$ python -q
>>> import numpy as np
>>> import numpy.linalg as la
>>> np.set_printoptions(precision=3, suppress=True, linewidth=120)
>>> W0 = np.load("out12.npy")
>>> W0
array([[0.5  , 0.5  , 0.   , 0.   ],
       [0.   , 0.5  , 0.   , 0.5  ],
       [0.333, 0.   , 0.667, 0.   ],
       [0.   , 0.   , 0.   , 1.   ]])
>>> r0 = np.array([2, 3, 0, 3])
>>> other = W0 + np.outer(r0, np.eye(4)[2])
>>> la.matrix_rank(la.inv(other) - la.inv(W0), tol=1e-8)
np.int64(1)
>>> left, sv, VT = la.svd(W0, full_matrices=False)
>>> np.abs(left[:, 0]).round(6).argmax()
np.int64(3)
>>> np.cumsum(sv ** 2) / np.sum(sv ** 2)
array([0.521, 0.804, 0.974, 1.   ])
>>> sv
array([1.154, 0.85 , 0.66 , 0.258])
>>> (sv > 1e-8).sum()
np.int64(4)
>>> sv / sv[0]
array([1.   , 0.736, 0.572, 0.223])
>>> np.allclose(left * sv @ VT, W0)
True
>>> np.round(VT @ VT.T, 3) + 0
array([[1., 0., 0., 0.],
       [0., 1., 0., 0.],
       [0., 0., 1., 0.],
       [0., 0., 0., 1.]])
>>> left.shape, sv.shape, VT.shape
((4, 4), (4,), (4, 4))
>>> r0, g = W0[2], W0[0]
>>> round(float(r0 @ g), 3)
0.167
>>> p = (r0 @ g) / (r0 @ r0) * r0
>>> np.outer(r0, g)
array([[0.167, 0.167, 0.   , 0.   ],
       [0.   , 0.   , 0.   , 0.   ],
       [0.334, 0.334, 0.   , 0.   ],
       [0.   , 0.   , 0.   , 0.   ]])
>>> round(float((g - p) @ r0), 3)
0.0
>>> round(float(la.norm(r0 + g) ** 2 + la.norm(r0 - g) ** 2), 3)
2.112
>>> A = np.load("dump.npy")
>>> A
array([[ 0,  0, -2,  0,  0,  0,  0],
       [-1,  0,  2,  0,  0,  0,  0],
       [ 0,  0,  2,  0, -1,  0,  0],
       [-2,  1,  0,  0, -1,  0,  0],
       [ 0,  0,  0,  0,  0,  0,  0],
       [ 0,  0, -2,  0,  0,  0,  1],
       [ 0,  0,  0,  0, -1,  0,  0]])
>>> # rank 5
>>> t3 = np.stack([A, -1 * A, A[::-1]])
>>> la.matrix_rank(t3.reshape(3, -1))
np.int64(2)
>>> np.einsum("bij,cij->bc", t3, t3)
array([[ 26, -26,  -2],
       [-26,  26,   2],
       [ -2,   2,  26]])
>>> la.norm(t3, axis=(1, 2))
array([5.099, 5.099, 5.099])
>>> t3.shape
(3, 7, 7)
>>> la.matrix_rank(t3)
array([5, 5, 5])
>>> round(float(la.det(A)), 3)
0.0
>>> np.trace(A)
np.int64(2)
>>> K = np.load("mat.npy")
>>> K
array([[-1,  3, -2,  2, -3,  3],
       [ 0,  3,  3,  1,  3, -1],
       [ 0,  0,  2, -3, -2,  2],
       [ 0,  0,  0,  2,  0, -3],
       [ 0,  0,  0,  0,  3,  1],
       [ 0,  0,  0,  0,  0,  3]])
>>> # triangular: eigenvalues sit on the diagonal
>>> np.round(A @ la.pinv(A) @ A, 3) + 0
array([[ 0.,  0., -2.,  0.,  0.,  0.,  0.],
       [-1.,  0.,  2.,  0.,  0.,  0.,  0.],
       [ 0.,  0.,  2.,  0., -1.,  0.,  0.],
       [-2.,  1.,  0.,  0., -1.,  0.,  0.],
       [ 0.,  0.,  0.,  0.,  0.,  0.,  0.],
       [ 0.,  0., -2.,  0.,  0.,  0.,  1.],
       [ 0.,  0.,  0.,  0., -1.,  0.,  0.]])
>>> la.lstsq(A[:-1].T, A[-1])[2]
np.int32(5)
>>> np.allclose(A[:-1].T @ la.lstsq(A[:-1].T, A[-1])[0], A[-1])
True
>>> np.unique(A.round(6), axis=0).shape
(7, 7)
>>> np.kron(np.eye(2, dtype=int), W0)
array([[0.5  , 0.5  , 0.   , 0.   , 0.   , 0.   , 0.   , 0.   ],
       [0.   , 0.5  , 0.   , 0.5  , 0.   , 0.   , 0.   , 0.   ],
       [0.333, 0.   , 0.667, 0.   , 0.   , 0.   , 0.   , 0.   ],
       [0.   , 0.   , 0.   , 1.   , 0.   , 0.   , 0.   , 0.   ],
       [0.   , 0.   , 0.   , 0.   , 0.5  , 0.5  , 0.   , 0.   ],
       [0.   , 0.   , 0.   , 0.   , 0.   , 0.5  , 0.   , 0.5  ],
       [0.   , 0.   , 0.   , 0.   , 0.333, 0.   , 0.667, 0.   ],
       [0.   , 0.   , 0.   , 0.   , 0.   , 0.   , 0.   , 1.   ]])
>>> np.round(la.det(W0.T), 3)
np.float64(0.167)
>>> np.poly(W0)
array([ 1.   , -2.667,  2.584, -1.084,  0.167])
>>> other = K / la.norm(K, axis=1, keepdims=True)
>>> G = other @ other.T
>>> np.argwhere(np.triu(np.abs(G) > 0.95, 1))
array([], shape=(0, 2), dtype=int64)
>>> round(float(np.degrees(np.arccos(np.clip(G[3, 5], -1, 1)))), 3)
146.31
>>> G
array([[ 1.   , -0.217,  0.073, -0.231, -0.316,  0.5  ],
       [-0.217,  1.   , -0.203,  0.258,  0.47 , -0.186],
       [ 0.073, -0.203,  1.   , -0.726, -0.276,  0.436],
       [-0.231,  0.258, -0.726,  1.   , -0.263, -0.832],
       [-0.316,  0.47 , -0.276, -0.263,  1.   ,  0.316],
       [ 0.5  , -0.186,  0.436, -0.832,  0.316,  1.   ]])
>>> x0 = np.array([2, 0, 1, 0, 1, 0])
>>> h = np.maximum(G @ x0, 0)
>>> np.maximum(G @ x0, 0) - np.maximum(-G @ x0, 0)
array([ 1.757, -0.166,  0.869, -1.452,  0.092,  1.753])
>>> np.tanh(G @ x0)
array([ 0.942, -0.165,  0.701, -0.896,  0.091,  0.942])
>>> np.maximum(G @ (3 * x0), 0)
array([5.27 , 0.   , 2.608, 0.   , 0.275, 5.258])
>>> G.T @ h
array([ 2.667, -0.839,  1.737, -2.52 , -0.15 ,  3.039])
>>> m1 = np.load("case14.npy")
>>> m1
array([[  1.917,   0.838,  -6.173,   1.354,   1.832],
       [ -3.185,   2.075,   7.193,   5.441,   5.015],
       [  3.569,   0.449,  -1.725,  -3.842,   1.904],
       [ -1.741,  -0.255,  16.168,   7.188,  -3.915],
       [ -1.604,  -0.721,   2.857,   0.426,  -0.581],
       [ -6.898,  -5.916,   1.257,  -7.231,  -6.242],
       [  2.422,  -2.126,  -6.903,   1.543,  -8.101],
       [  3.443,  -8.555,  -3.315,  -8.08 ,  -3.818],
       [  0.679,  -4.507,  12.104,   1.072,  -6.189],
       [ -4.549,   2.235,  -2.865,   0.887,   0.739],
       [  1.312,   4.276,  12.09 ,   5.722,   3.314],
       [  3.38 ,  -4.951,   4.475,  -0.985,  -4.768],
       [ -0.353,  -1.711,  -1.351,  -0.661,  -1.611],
       [ -8.917,   6.521,  -1.015,   0.418,   4.903],
       [ -2.278,  -0.492,  -2.989,  -1.961,   3.486],
       [  0.941,   1.358, -14.72 ,  -7.56 ,   8.767],
       [-12.133,  10.627, -10.673,  -0.12 ,  11.039],
       [  4.485,   1.982,   1.097,   3.788,  -4.129],
       [ -7.813,   9.248,   0.596,   3.039,  14.652],
       [  2.519, -12.896,   6.471,   2.679,   0.06 ],
       [ -3.935,  11.897, -13.907,  -0.106,  13.389],
       [ -3.662,  -4.993,  14.071,   4.892,  -4.107],
       [ -8.207,  12.457, -13.927,   0.217,  14.157]])
>>> proj = m1 @ la.solve(m1.T @ m1, m1.T)
>>> np.round(la.eigvalsh(proj), 3) + 0
array([0., 0., 0., 0., 0., 0., 0., 0., 0., 0., 0., 0., 0., 0., 0., 0., 0., 0., 1., 1., 1., 1., 1.])
>>> np.allclose(proj @ proj, proj)
True
>>> la.matrix_rank(np.eye(23) - proj)
np.int64(18)
>>> proj @ m1[:, 4]
array([ 1.832,  5.015,  1.904, -3.915, -0.581, -6.242, -8.101, -3.818, -6.189,  0.739,  3.314, -4.768, -1.611,  4.903,
        3.486,  8.767, 11.039, -4.129, 14.652,  0.06 , 13.389, -4.107, 14.157])
